$ ipython --no-banner

In [1]: import numpy as np

In [2]: from numpy import linalg as LA

In [3]: np.set_printoptions(precision=3, suppress=True, linewidth=200, sign=" ")

In [4]: tidy = lambda a: np.round(a, 3) + 0

In [5]: K = np.array([[1, -4, 16, -64],
   ...:     [1, -3, 9, -27],
   ...:     [1, -2, 4, -8],
   ...:     [1, -1, 1, -1],
   ...:     [1, 0, 0, 0]])

In [6]: # column 3 dominates

In [7]: x0 = np.array([-1, 3, 0, -3])

In [8]: target = K @ x0

In [9]: print(tidy(LA.pinv(K) @ K))
[[ 1.  0.  0.  0.]
 [ 0.  1.  0.  0.]
 [ 0.  0.  1.  0.]
 [ 0.  0.  0.  1.]]

In [10]: rng = np.random.default_rng(55207)

In [11]: target = target + 0.3 * rng.normal(size=5)

In [12]: print(tidy(target))
[179.265  71.324  17.302  -1.222  -1.473]

In [13]: coef, *_ = LA.lstsq(K, target)

In [14]: print([round(float(LA.norm(LA.solve(K.T @ K + lam * np.eye(4), K.T @ target))), 2) for lam in (0, 1, 10, 100)])
[4.3, 3.7, 3.08, 2.64]

In [15]: print(coef.round())
[-1.  3.  0. -3.]

In [16]: M2 = np.c_[K[:, :2] @ np.array([[3, 2], [1, -2]]), np.array([1, 0, -2, -2, 2])]

In [17]: print(M2)
[[-1 10  1]
 [ 0  8  0]
 [ 1  6 -2]
 [ 2  4 -2]
 [ 3  2  2]]

In [18]: print(LA.matrix_rank(M2))
3

In [19]: u = np.array([0, 5])

In [20]: print(np.correlate(K[4], K[2], "full"))
[-8  4 -2  1  0  0  0]

In [21]: print(np.polyval(u, K[4]))
[ 5  5  5  5]

In [22]: print(np.cross(K[4, :3], K[2, :3]))
[ 0 -4 -2]

In [23]: lab = rng.permutation(4)

In [24]: M2 = K[:, lab] * rng.choice([-1, 1], 4)

In [25]: print(M2)
[[ 16 -64  -4   1]
 [  9 -27  -3   1]
 [  4  -8  -2   1]
 [  1  -1  -1   1]
 [  0   0   0   1]]

In [26]: left, _, VT = LA.svd(K.T @ M2)

In [27]: print(tidy(left @ VT))
[[ 0.  0.  0.  1.]
 [ 0.  0.  1.  0.]
 [ 1.  0.  0.  0.]
 [ 0.  1.  0.  0.]]

In [28]: hat = K @ LA.solve(K.T @ K, K.T)

In [29]: print(tidy(np.trace(hat)))
4.0

In [30]: print(tidy(LA.eigvalsh(hat)))
[ 0.  1.  1.  1.  1.]

In [31]: print(tidy(np.diag(hat)))
[ 0.986  0.771  0.486  0.771  0.986]

In [32]: print(tidy(hat))
[[ 0.986  0.057 -0.086  0.057 -0.014]
 [ 0.057  0.771  0.343 -0.229  0.057]
 [-0.086  0.343  0.486  0.343 -0.086]
 [ 0.057 -0.229  0.343  0.771  0.057]
 [-0.014  0.057 -0.086  0.057  0.986]]

In [33]: print(tidy(hat @ K[:, 1]))
[-4. -3. -2. -1.  0.]

In [34]: print(tidy((np.eye(5) - hat) @ K))
[[ 0.  0.  0.  0.]
 [ 0.  0.  0.  0.]
 [ 0.  0.  0.  0.]
 [ 0.  0.  0.  0.]
 [ 0.  0.  0.  0.]]

In [35]: data = np.loadtxt("mat.csv", delimiter=",")

In [36]: print(data)
[[-1.  1.  0.  0.  0.  0.]
 [ 0. -1.  1.  0.  0.  0.]
 [ 0.  0. -1.  1.  0.  0.]
 [ 0.  0.  0. -1.  1.  0.]
 [ 0.  0.  0.  0. -1.  1.]
 [ 0.  0.  0.  0.  0. -1.]]

In [37]: x0 = np.array([-1, 0, 2, -1, 2, 2])

In [38]: target = data @ x0

In [39]: print(target)
[ 1.  2. -3.  3.  0. -2.]

In [40]: print(tidy(LA.solve(data.T, data[4])))
[ 0.  0.  0.  0.  1.  0.]

In [41]: print(tidy(LA.solve(data, target)))
[-1.  0.  2. -1.  2.  2.]

In [42]: print((data + data.T) / 2)
[[-1.   0.5  0.   0.   0.   0. ]
 [ 0.5 -1.   0.5  0.   0.   0. ]
 [ 0.   0.5 -1.   0.5  0.   0. ]
 [ 0.   0.   0.5 -1.   0.5  0. ]
 [ 0.   0.   0.   0.5 -1.   0.5]
 [ 0.   0.   0.   0.   0.5 -1. ]]

In [43]: print(tidy(np.abs(LA.eigvals(data)).max()))
1.0

In [44]: print(data @ data)
[[ 1. -2.  1.  0.  0.  0.]
 [ 0.  1. -2.  1.  0.  0.]
 [ 0.  0.  1. -2.  1.  0.]
 [ 0.  0.  0.  1. -2.  1.]
 [ 0.  0.  0.  0.  1. -2.]
 [ 0.  0.  0.  0.  0.  1.]]

In [45]: print(tidy(LA.matrix_power(data, 2)))
[[ 1. -2.  1.  0.  0.  0.]
 [ 0.  1. -2.  1.  0.  0.]
 [ 0.  0.  1. -2.  1.  0.]
 [ 0.  0.  0.  1. -2.  1.]
 [ 0.  0.  0.  0.  1. -2.]
 [ 0.  0.  0.  0.  0.  1.]]

In [46]: u = np.array([0, 2, -3, 1, -1, 1])

In [47]: M2 = data + np.outer(u, np.eye(6)[1])

In [48]: print(tidy(LA.det(M2) / LA.det(data)), tidy(1 + LA.solve(data, u)[1]))
1.0 1.0

In [49]: print(LA.matrix_rank(M2 - data))
1

In [50]: mat = np.loadtxt("arr.csv", delimiter=",")

In [51]: print(mat)
[[-1.86 -2.37 -1.22  4.07  2.29  0.32 -3.27 -3.59 -2.55]
 [-2.03  1.75 -0.13  0.98  1.12 -0.96 -0.6  -2.58 -0.54]
 [-1.19  4.78  0.78  2.43  3.02 -0.63 -0.82 -0.6   1.75]
 [-1.58  2.03 -0.42  5.06  4.91 -0.73 -2.72 -3.43 -0.8 ]
 [-2.36  2.26  0.3  -0.69 -0.7  -0.69  0.17 -1.44  0.31]
 [-2.48  2.11 -0.02  1.03  0.93 -0.84 -0.77 -2.55 -0.31]
 [-2.61  3.67  0.29 -1.61 -0.28 -2.05  1.29 -2.8  -0.01]
 [-3.64  5.04  0.63  4.32  3.31 -0.11 -2.81 -2.13  1.42]
 [ 2.14 -3.   -0.31  5.16  2.89  2.71 -3.53  2.41  0.3 ]]

In [52]: rk = LA.matrix_rank(mat)

In [53]: print(rk)
4

In [54]: ns = LA.svd(mat)[2][rk:].T

In [55]: print(LA.matrix_rank(mat.T @ mat), LA.matrix_rank(mat @ mat.T))
4 4

In [56]: print([int(LA.matrix_rank(np.delete(mat, i, axis=0))) for i in range(9)])
[4, 4, 4, 4, 4, 4, 4, 4, 4]

In [57]: print(np.allclose(mat[:-1].T @ LA.lstsq(mat[:-1].T, mat[-1])[0], mat[-1]))
True

In [58]: print(np.unique(mat.round(6), axis=0).shape)
(9, 9)

In [59]: print(LA.lstsq(mat[:-1].T, mat[-1])[2])
4

In [60]: print(tidy(LA.det(mat)))
0.0

In [61]: print(tidy(np.sort(np.abs(LA.eigvals(mat)))))
[ 0.     0.     0.     0.     0.     1.839  3.601  4.101  4.101]

In [62]: print(np.allclose(mat, mat.T))
False
